$ python3 -q
>>> import numpy as np
>>> np.set_printoptions(precision=1, suppress=True, linewidth=160, floatmode="fixed")
>>> def rd(a):
...     return np.round(a, 1) + 0
... 
>>> X = np.load("x.npy")
>>> X
array([[-2.0,  0.0,  0.0,  0.0],
       [ 0.0,  0.0,  0.0,  1.0],
       [ 0.0,  4.0,  2.0,  0.0],
       [ 0.0,  4.0,  4.0,  1.0]])
>>> proj = np.triu(np.array([[3, 4, 1, 2], [3, 0, 3, 0], [2, 3, 0, 2], [5, 2, 1, 4]]), 1) + np.eye(4)
>>> other = proj @ X @ np.linalg.inv(proj)
>>> rd(np.poly(other))
array([  1.0,  -1.0,  -8.0, -12.0, -16.0])
>>> proj @ X - X @ proj
array([[  0.0,  20.0,  12.0,  10.0],
       [  0.0,  12.0,   6.0,   0.0],
       [  0.0,   8.0,  -4.0,  -2.0],
       [  0.0,   0.0, -12.0,  -8.0]])
>>> np.linalg.matrix_rank(other)
np.int64(4)
>>> np.trace(other), np.trace(X)
(np.float64(1.0), np.float64(1.0))
>>> rd(np.linalg.det(other))
np.float64(-16.0)
>>> X.ravel(order="F")
array([-2.0,  0.0,  0.0,  0.0,  0.0,  0.0,  4.0,  4.0,  0.0,  0.0,  2.0,  4.0,  0.0,  1.0,  0.0,  1.0])
>>> X.reshape(-1, 2)
array([[-2.0,  0.0],
       [ 0.0,  0.0],
       [ 0.0,  0.0],
       [ 0.0,  1.0],
       [ 0.0,  4.0],
       [ 2.0,  0.0],
       [ 0.0,  4.0],
       [ 4.0,  1.0]])
>>> t3 = X.reshape(4, 2, -1)
>>> np.einsum("ihd,jhd->hij", t3, t3).shape
(2, 4, 4)
>>> t3.sum(axis=1)
array([[-2.0,  0.0],
       [ 0.0,  1.0],
       [ 2.0,  4.0],
       [ 4.0,  5.0]])
>>> np.swapaxes(t3, 1, 2)[3]
array([[0.0, 4.0],
       [4.0, 1.0]])
>>> rng = np.random.default_rng(14)
>>> idx = rng.permutation(4)
>>> other = X[:, idx] * rng.choice([-1, 1], 4)
>>> other
array([[ 2.0, -0.0,  0.0, -0.0],
       [-0.0, -1.0,  0.0, -0.0],
       [-0.0, -0.0,  2.0, -4.0],
       [-0.0, -1.0,  4.0, -4.0]])
>>> U, _, Vt = np.linalg.svd(X.T @ other)
>>> rd(U @ Vt)
array([[-1.0,  0.0,  0.0,  0.0],
       [ 0.0,  0.0,  0.0, -1.0],
       [ 0.0,  0.0,  1.0,  0.0],
       [ 0.0, -1.0,  0.0,  0.0]])
>>> t3 = np.stack([other, -1 * other, other[::-1]])
>>> print(rd(np.linalg.det(t3)))
[-16.0 -16.0 -16.0]
>>> rd(np.linalg.norm(t3, axis=(1, 2)))
array([7.6, 7.6, 7.6])
>>> np.linalg.matrix_rank(t3.reshape(3, -1))
np.int64(2)
>>> M = np.loadtxt("m.csv", delimiter=",")
>>> M
array([[  1.3,  -3.5,   3.4,   1.3],
       [  1.2,  -3.0,   3.2,   1.2],
       [ -1.5,   3.8,  -3.9,  -1.5],
       [ -0.5,   1.3,  -1.3,  -0.5],
       [  1.2,  -3.2,   3.1,   1.2],
       [  0.5,  -1.7,   1.6,   0.6],
       [  1.5,  -3.7,   3.7,   1.6],
       [  0.1,   0.2,  -0.3,  -0.1],
       [ -1.1,   2.5,  -2.4,  -1.0],
       [ -2.1,   5.1,  -5.0,  -1.8],
       [ -1.2,   3.0,  -2.9,  -1.3],
       [  4.6, -11.3,  11.2,   4.5],
       [ -2.4,   6.4,  -6.2,  -2.4],
       [  1.5,  -3.3,   3.5,   1.5],
       [ -1.8,   4.8,  -4.8,  -2.1],
       [  2.3,  -5.8,   5.6,   2.3],
       [ -0.1,   1.0,  -1.0,  -0.5],
       [  2.4,  -6.1,   6.2,   2.4],
       [  0.4,  -1.2,   1.3,   0.4],
       [ -0.9,   2.0,  -1.9,  -0.7],
       [  3.0,  -7.3,   7.2,   2.9],
       [ -0.2,   0.2,  -0.3,   0.0],
       [  2.6,  -6.4,   6.5,   2.3],
       [ -2.2,   5.7,  -5.8,  -2.3],
       [  0.2,  -0.6,   0.8,   0.2],
       [  1.1,  -2.4,   2.3,   1.0]])
>>> proj = M @ np.linalg.solve(M.T @ M, M.T)
>>> rd(np.linalg.eigvalsh(proj))
array([0.0, 0.0, 0.0, 0.0, 0.0, 0.0, 0.0, 0.0, 0.0, 0.0, 0.0, 0.0, 0.0, 0.0, 0.0, 0.0, 0.0, 0.0, 0.0, 0.0, 0.0, 0.0, 1.0, 1.0, 1.0, 1.0])
>>> print(rd(proj @ M[:, 3]))
[ 1.3  1.2 -1.5 -0.5  1.2  0.6  1.6 -0.1 -1.0 -1.8 -1.3  4.5 -2.4  1.5 -2.1  2.3 -0.5  2.4  0.4 -0.7  2.9  0.0  2.3 -2.3  0.2  1.0]
>>> rd(np.trace(proj))
np.float64(4.0)
>>> np.allclose(proj @ proj, proj)
True
>>> print(rd(np.diag(proj)))
[0.1 0.2 0.1 0.0 0.1 0.1 0.1 0.1 0.1 0.2 0.1 0.3 0.3 0.3 0.2 0.2 0.3 0.1 0.1 0.1 0.1 0.1 0.3 0.1 0.1 0.1]
